$ python3 -q
>>> import numpy as np
>>> import numpy.linalg as la
>>> np.set_printoptions(precision=2, suppress=True, linewidth=100, sign=" ")
>>> E = np.array([[2, 3, 4, -2, 3, 4, -2, -3],
...     [4, 0, 4, -3, 0, 1, 3, -3],
...     [0, 0, -5, -1, -4, 0, -3, -1],
...     [-2, 5, 2, 0, -1, 4, 5, -4],
...     [1, -5, -4, -5, 4, 0, 4, 0],
...     [-3, 0, -3, 0, 2, -4, -2, 2],
...     [1, 5, 3, -5, -3, 3, 1, -2],
...     [-5, 5, -4, -1, 2, -2, 3, -4],
...     [2, 1, -3, -3, -3, -3, -4, -5]])
>>> E[:, 5] = 4 * E[:, 0]
>>> E
array([[  2,   3,   4,  -2,   3,   8,  -2,  -3],
       [  4,   0,   4,  -3,   0,  16,   3,  -3],
       [  0,   0,  -5,  -1,  -4,   0,  -3,  -1],
       [ -2,   5,   2,   0,  -1,  -8,   5,  -4],
       [  1,  -5,  -4,  -5,   4,   4,   4,   0],
       [ -3,   0,  -3,   0,   2, -12,  -2,   2],
       [  1,   5,   3,  -5,  -3,   4,   1,  -2],
       [ -5,   5,  -4,  -1,   2, -20,   3,  -4],
       [  2,   1,  -3,  -3,  -3,   8,  -4,  -5]])
>>> Uu, sigma, Vh = la.svd(E)
>>> vecs = Vh[:(sigma > 1e-8).sum()]
>>> rng = np.random.default_rng(68)
>>> x0 = E[1] + 4 * E[2] + rng.integers(2) * np.eye(8)[5]
>>> x0
array([  4.,   0., -16.,  -7., -16.,  16.,  -9.,  -7.])
>>> la.matrix_rank(np.vstack([E, x0]))
np.int64(7)
>>> round(la.norm(x0 - vecs.T @ vecs @ x0), 2)
np.float64(0.0)
>>> np.diag(vecs.T @ vecs)
array([ 0.06,  1.  ,  1.  ,  1.  ,  1.  ,  0.94,  1.  ,  1.  ])
>>> np.allclose(vecs.T @ vecs @ x0, x0)
True
>>> K = np.load("dump.npy")
>>> K
array([[ 0,  0,  0,  1,  1,  0],
       [ 0,  0,  1,  0,  0,  0],
       [ 0,  1,  0,  0,  0,  1],
       [ 1,  0,  0,  0,  1,  0],
       [ 1,  0,  0,  1,  0,  0],
       [ 0,  0,  1,  0,  0,  0]])
>>> # 2 blocks once reordered
>>> A2 = K / np.sqrt((K ** 2).mean(axis=1, keepdims=True))
>>> K - K.mean(axis=1, keepdims=True)
array([[-0.33, -0.33, -0.33,  0.67,  0.67, -0.33],
       [-0.17, -0.17,  0.83, -0.17, -0.17, -0.17],
       [-0.33,  0.67, -0.33, -0.33, -0.33,  0.67],
       [ 0.67, -0.33, -0.33, -0.33,  0.67, -0.33],
       [ 0.67, -0.33, -0.33,  0.67, -0.33, -0.33],
       [-0.17, -0.17,  0.83, -0.17, -0.17, -0.17]])
>>> print(la.norm(A2, axis=1))
[ 2.45  2.45  2.45  2.45  2.45  2.45]
>>> la.matrix_rank(K - K.mean(axis=1, keepdims=True))
np.int64(4)
